$ python -q
>>> import numpy as np
>>> np.set_printoptions(precision=1, suppress=True, linewidth=140)
>>> arr = np.array([[0, 1, 3, 2, -1, 1, 1],
...     [-1, 0, 0, -3, -1, 2, -1],
...     [-3, 0, 0, 1, -3, -1, -2],
...     [-2, 3, -1, 0, -1, -1, -3],
...     [1, 1, 3, 1, 0, 1, -1],
...     [-1, -2, 1, 1, -1, 0, -3],
...     [-1, 1, 2, 3, 1, 3, 0]])
>>> arr
array([[ 0,  1,  3,  2, -1,  1,  1],
       [-1,  0,  0, -3, -1,  2, -1],
       [-3,  0,  0,  1, -3, -1, -2],
       [-2,  3, -1,  0, -1, -1, -3],
       [ 1,  1,  3,  1,  0,  1, -1],
       [-1, -2,  1,  1, -1,  0, -3],
       [-1,  1,  2,  3,  1,  3,  0]])
>>> left, sig, vt = np.linalg.svd(arr, full_matrices=False)
>>> np.round(left.T @ left, 1) + 0
array([[1., 0., 0., 0., 0., 0., 0.],
       [0., 1., 0., 0., 0., 0., 0.],
       [0., 0., 1., 0., 0., 0., 0.],
       [0., 0., 0., 1., 0., 0., 0.],
       [0., 0., 0., 0., 1., 0., 0.],
       [0., 0., 0., 0., 0., 1., 0.],
       [0., 0., 0., 0., 0., 0., 1.]])
>>> np.round(vt @ vt.T, 1) + 0
array([[1., 0., 0., 0., 0., 0., 0.],
       [0., 1., 0., 0., 0., 0., 0.],
       [0., 0., 1., 0., 0., 0., 0.],
       [0., 0., 0., 1., 0., 0., 0.],
       [0., 0., 0., 0., 1., 0., 0.],
       [0., 0., 0., 0., 0., 1., 0.],
       [0., 0., 0., 0., 0., 0., 1.]])
>>> left.shape, sig.shape, vt.shape
((7, 7), (7,), (7, 7))
>>> np.round(sig / sig[0], 1) + 0
array([1. , 1. , 0.6, 0.6, 0.4, 0.4, 0. ])
>>> (sig > 1e-8).sum()
np.int64(6)
>>> np.allclose(left * sig @ vt, arr)
True
>>> np.linalg.cond(arr) > 100
np.True_
>>> [round(float(x), 1) for x in np.linalg.svd(arr, compute_uv=False)[:3]]
[6.9, 6.9, 3.8]
